>>> import numpy as np
>>> np.set_printoptions(suppress=True, linewidth=140)
>>> rd = lambda a: np.round(a, 3) + 0
>>> J = np.array([[13, 1, -2], [1, 7, -1], [3, -2, 8]])
>>> J
array([[13,  1, -2],
       [ 1,  7, -1],
       [ 3, -2,  8]])
>>> rng = np.random.default_rng(1403)
>>> z = rng.permutation(3)
>>> z
array([0, 2, 1])
>>> A2 = J[z][:, z]
>>> rd(np.sort(np.abs(np.linalg.eigvals(A2))))
array([ 6.209, 10.791, 11.   ])
>>> rd(np.linalg.det(A2)), rd(np.linalg.det(J[z]))
(np.float64(737.0), np.float64(-737.0))
>>> np.trace(A2)
np.int64(28)
>>> np.diag(A2)
array([13,  8,  7])
>>> A2 = J / np.sqrt((J ** 2).mean(axis=1, keepdims=True))
>>> rd(J - J.mean(axis=1, keepdims=True))
array([[ 9.   , -3.   , -6.   ],
       [-1.333,  4.667, -3.333],
       [ 0.   , -5.   ,  5.   ]])
>>> rd(A2[1])
array([ 0.243,  1.698, -0.243])
>>> rd(np.linalg.det(J))
np.float64(737.0)
>>> np.trace(J)
np.int64(28)
>>> rd(np.abs(np.linalg.eigvals(J)).max())
np.float64(11.0)
>>> np.allclose(J @ J.T, J.T @ J)
False
>>> (J - J.T) / 2
array([[ 0. ,  0. , -2.5],
       [ 0. ,  0. ,  0.5],
       [ 2.5, -0.5,  0. ]])
>>> w, V = np.linalg.eig(J)
>>> rd(w)
array([ 6.209, 11.   , 10.791])
>>> rd(np.sort(np.linalg.eigvals(J @ J)))
array([ 38.548, 116.452, 121.   ])
>>> q = J.astype(float).copy()
>>> for j in range(3):
...     q[:, j] -= q[:, :j] @ (q[:, :j].T @ q[:, j])
...     q[:, j] /= np.linalg.norm(q[:, j])
... 
>>> rd(q.T @ q)
array([[1., 0., 0.],
       [0., 1., 0.],
       [0., 0., 1.]])
>>> M = np.loadtxt("dump.csv", delimiter=",")
>>> M
array([[-3.596, -0.9  ,  0.9  ],
       [ 0.407,  0.1  , -0.3  ],
       [ 3.594,  0.9  , -0.5  ],
       [ 3.177,  0.8  ,  0.4  ],
       [ 4.786,  1.2  ,  2.1  ],
       [-5.969, -1.5  ,  1.6  ],
       [ 9.174,  2.3  , -0.5  ],
       [-1.602, -0.4  , -0.3  ],
       [ 2.422,  0.6  ,  1.8  ],
       [-1.193, -0.3  ,  0.1  ],
       [ 4.401,  1.1  ,  0.   ],
       [-0.391, -0.1  ,  1.8  ],
       [ 0.469,  0.1  ,  0.4  ],
       [-0.377, -0.1  ,  0.8  ],
       [-7.211, -1.8  ,  1.   ]])
>>> th = np.radians(180)
>>> Rm = np.eye(3)
>>> Rm[0, 0] = Rm[1, 1] = np.cos(th)
>>> Rm[0, 1], Rm[1, 0] = -np.sin(th), np.sin(th)
>>> rd(Rm)
array([[-1.,  0.,  0.],
       [ 0., -1.,  0.],
       [ 0.,  0.,  1.]])
>>> A2 = M @ Rm.T
>>> rd(np.linalg.svd(M, compute_uv=False)), rd(np.linalg.svd(A2, compute_uv=False))
(array([16.655,  4.049,  0.02 ]), array([16.655,  4.049,  0.02 ]))
>>> rd(A2)
array([[ 3.596,  0.9  ,  0.9  ],
       [-0.407, -0.1  , -0.3  ],
       [-3.594, -0.9  , -0.5  ],
       [-3.177, -0.8  ,  0.4  ],
       [-4.786, -1.2  ,  2.1  ],
       [ 5.969,  1.5  ,  1.6  ],
       [-9.174, -2.3  , -0.5  ],
       [ 1.602,  0.4  , -0.3  ],
       [-2.422, -0.6  ,  1.8  ],
       [ 1.193,  0.3  ,  0.1  ],
       [-4.401, -1.1  ,  0.   ],
       [ 0.391,  0.1  ,  1.8  ],
       [-0.469, -0.1  ,  0.4  ],
       [ 0.377,  0.1  ,  0.8  ],
       [ 7.211,  1.8  ,  1.   ]])
>>> rd(np.linalg.det(Rm)), np.trace(Rm)
(np.float64(1.0), np.float64(-1.0))
>>> Ac = M - M.mean(axis=0)
>>> V = np.linalg.svd(Ac)[2][:2]
>>> A2 = Ac - Ac @ V.T @ V
>>> rd(np.diag(V.T @ V))
array([0.941, 0.059, 1.   ])
>>> np.linalg.norm(A2, axis=1).round(6).argmax()
np.int64(12)
>>> rd(A2.std(axis=0))
array([0.001, 0.005, 0.   ])
>>> rd(np.cov(Ac @ V.T, rowvar=False))
array([[19.523,  0.   ],
       [ 0.   ,  0.719]])
>>> Uu, sv, Vh = np.linalg.svd(M)
>>> rd(sv)
array([16.655,  4.049,  0.02 ])
>>> A2 = Uu[:, :2] @ np.diag(sv[:2]) @ Vh[:2]
>>> np.linalg.matrix_rank(M, rtol=0.05)
np.int64(2)
>>> rd(np.linalg.norm(M - A2) / np.linalg.norm(M))
np.float64(0.001)
>>> W0 = np.arange(8).reshape(2, 4) + -2
>>> W0
array([[-2, -1,  0,  1],
       [ 2,  3,  4,  5]])
>>> vec = np.array([2, 1, -1, -2])
>>> h1 = np.maximum(W0 @ vec, 0)
>>> np.flatnonzero(h1 > 1e-9)
array([], dtype=int64)
>>> A2 = W0[0, 0] * W0[1:] - np.outer(W0[1:, 0], W0[0])
>>> A2
array([[  0,  -4,  -8, -12]])
>>> W0[:, 0] / W0[0, 0]
array([ 1., -1.])
>>> np.flatnonzero(~A2.round(6).any(axis=1))
array([], dtype=int64)
>>> G = W0.T @ W0
>>> np.diag(G)
array([ 8, 10, 16, 26])
>>> np.allclose(G, G.T)
True
>>> (W0 @ W0.T).shape
(2, 2)
>>> np.linalg.matrix_rank(G)
np.int64(2)
>>> E = np.load("x.npy")
>>> E
array([[ 0.983, -0.152,  0.979],
       [ 0.965, -0.198,  0.979],
       [ 1.038, -0.037,  0.913],
       [ 1.031,  0.013,  0.847],
       [ 0.838,  0.172,  0.859],
       [ 1.06 , -0.053,  0.933],
       [ 0.855, -0.071,  1.268],
       [ 1.096, -0.133,  0.948],
       [ 0.964, -0.066,  1.207],
       [ 1.171, -0.042,  0.945],
       [ 0.914, -0.281,  1.054],
       [ 1.039, -0.056,  0.92 ],
       [ 0.132,  1.994,  2.991],
       [-0.106,  1.928,  3.033],
       [ 0.01 ,  2.026,  2.98 ],
       [-0.338,  2.044,  2.98 ],
       [-0.013,  2.069,  3.087],
       [ 0.224,  1.82 ,  3.087],
       [ 0.025,  1.937,  3.232],
       [ 0.038,  2.108,  3.122],
       [ 0.124,  1.996,  3.024],
       [-0.059,  2.226,  2.885],
       [-0.154,  2.139,  2.927],
       [ 0.151,  2.034,  2.991]])
>>> rd(E[7] @ E[22])
np.float64(2.322)
>>> rd(np.linalg.norm(E, axis=0))
array([ 3.503,  7.044, 11.047])
